% python3 -q
>>> import numpy as np
>>> from numpy import linalg as LA
>>> np.set_printoptions(precision=2, suppress=True, linewidth=200)
>>> tidy = lambda a: np.round(a, 2) + 0
>>> mat = np.load("m.npy")
>>> mat
array([[-1.7,  3. ,  1. ,  3. ,  1. ],
       [-3. ,  0.3,  3. ,  0. ,  0. ],
       [ 1. ,  2. , -0.7, -2. , -1. ],
       [-2. ,  1. ,  0. ,  1.3, -3. ],
       [-2. ,  3. ,  1. ,  3. ,  1.3]])
>>> np.allclose(mat @ mat.T, mat.T @ mat)
False
>>> tidy(np.sort(np.abs(LA.eigvals(mat))))
array([0.3 , 2.55, 2.97, 4.95, 4.95])
>>> np.allclose(mat, mat.T)
False
>>> round(np.log10(LA.cond(mat)))
2
>>> [round(float(x), 2) for x in LA.svd(mat, compute_uv=False)[:3]]
[7.54, 3.85, 3.63]
>>> np.argsort(-LA.norm(mat, axis=0).round(6), kind="stable")[:3]
array([3, 1, 0])
>>> proj = np.triu(np.array([[3, 0, 9, 4, 8],
...     [0, 6, 4, 2, 4],
...     [5, 2, 0, 9, 4],
...     [4, 1, 2, 8, 5],
...     [6, 5, 5, 2, 1]]), 1) + np.eye(5)
>>> out = proj @ mat @ LA.inv(proj)
>>> tidy(out)
array([[  -16.7,    49. ,   -43. ,   370. , -1750. ],
       [  -11. ,    22.3,    14. ,  -120. ,   538. ],
       [  -25. ,    23. ,   136.3, -1151. ,  5295. ],
       [  -12. ,    16. ,    49. ,  -408.7,  1883. ],
       [   -2. ,     3. ,     7. ,   -58. ,   267.3]])
>>> tidy(np.trace(out)), tidy(np.trace(mat))
(np.float64(0.5), np.float64(0.5))
>>> tidy(LA.det(out))
np.float64(-55.8)
>>> tidy(proj @ mat - mat @ proj)
array([[-15.,  46.,   5.,   3., -28.],
       [ -8.,  22.,  27.,  -9.,   6.],
       [-26.,  21., -13.,  22., -25.],
       [-10.,  15.,  19.,  21.,  12.],
       [  0.,   0.,   6.,  -7., -15.]])
>>> tidy(np.poly(out))
array([   1.  ,   -0.5 ,   16.7 ,    9.97, -190.48,   55.8 ])
>>> q, r_ = LA.qr(mat)
>>> np.trace(q @ q.T)
np.float64(5.0)
>>> tidy(q @ r_)
array([[-1.7,  3. ,  1. ,  3. ,  1. ],
       [-3. ,  0.3,  3. ,  0. ,  0. ],
       [ 1. ,  2. , -0.7, -2. , -1. ],
       [-2. ,  1. ,  0. ,  1.3, -3. ],
       [-2. ,  3. ,  1. ,  3. ,  1.3]])
>>> tidy(q.T @ q)
array([[1., 0., 0., 0., 0.],
       [0., 1., 0., 0., 0.],
       [0., 0., 1., 0., 0.],
       [0., 0., 0., 1., 0.],
       [0., 0., 0., 0., 1.]])
>>> A = np.array([[-0.2, -1.4, 2.1, -0.5, -0.8, 0.5, 0.7],
...     [0.43, 0.7, 0.07, -0.2, 0.9, -0.31, 0.54],
...     [0.3, 0.7, 0.1, -0.1, 0.9, -0.4, 0.5],
...     [-1.0, -0.2, 1.5, -1.9, -0.7, 0.2, -1.4]])
>>> def softmax(z):
...     e = np.exp(z - z.max(axis=-1, keepdims=True))
...     return e / e.sum(axis=-1, keepdims=True)
... 
>>> tidy(softmax(A[1]))
array([0.15, 0.19, 0.1 , 0.08, 0.24, 0.07, 0.17])
>>> tidy(softmax(A[1] + 4))
array([0.15, 0.19, 0.1 , 0.08, 0.24, 0.07, 0.17])
>>> att = A @ A.T / np.sqrt(7)
>>> tidy(softmax(att + np.triu(np.full(att.shape, -np.inf), 1)))
array([[1.  , 0.  , 0.  , 0.  ],
       [0.23, 0.77, 0.  , 0.  ],
       [0.13, 0.44, 0.43, 0.  ],
       [0.12, 0.01, 0.01, 0.85]])
>>> tidy(softmax(att))
array([[0.77, 0.02, 0.02, 0.18],
       [0.12, 0.39, 0.38, 0.11],
       [0.12, 0.39, 0.39, 0.11],
       [0.12, 0.01, 0.01, 0.85]])
>>> tidy(softmax(att)[1] @ A)
array([ 0.15,  0.36,  0.47, -0.38,  0.53, -0.2 ,  0.34])
>>> out = A / LA.norm(A, axis=1)
Traceback (most recent call last):
  File "<python-input-31>", line 1, in <module>
    out = A / LA.norm(A, axis=1)
          ~~^~~~~~~~~~~~~~~~~~~~
ValueError: operands could not be broadcast together with shapes (4,7) (4,) 
>>> out = A / LA.norm(A, axis=1, keepdims=True)
>>> gram = out @ out.T
>>> tidy(gram)
array([[ 1.  , -0.34, -0.35,  0.49],
       [-0.34,  1.  ,  0.99, -0.36],
       [-0.35,  0.99,  1.  , -0.37],
       [ 0.49, -0.36, -0.37,  1.  ]])
>>> tidy(LA.norm(out, axis=1))
array([1., 1., 1., 1.])
>>> (np.abs(gram) > 0.9).astype(int)
array([[1, 0, 0, 0],
       [0, 1, 1, 0],
       [0, 1, 1, 0],
       [0, 0, 0, 1]])
>>> (gram - 2 * np.eye(4)).round(6).argmax(axis=1)
array([3, 2, 1, 0])
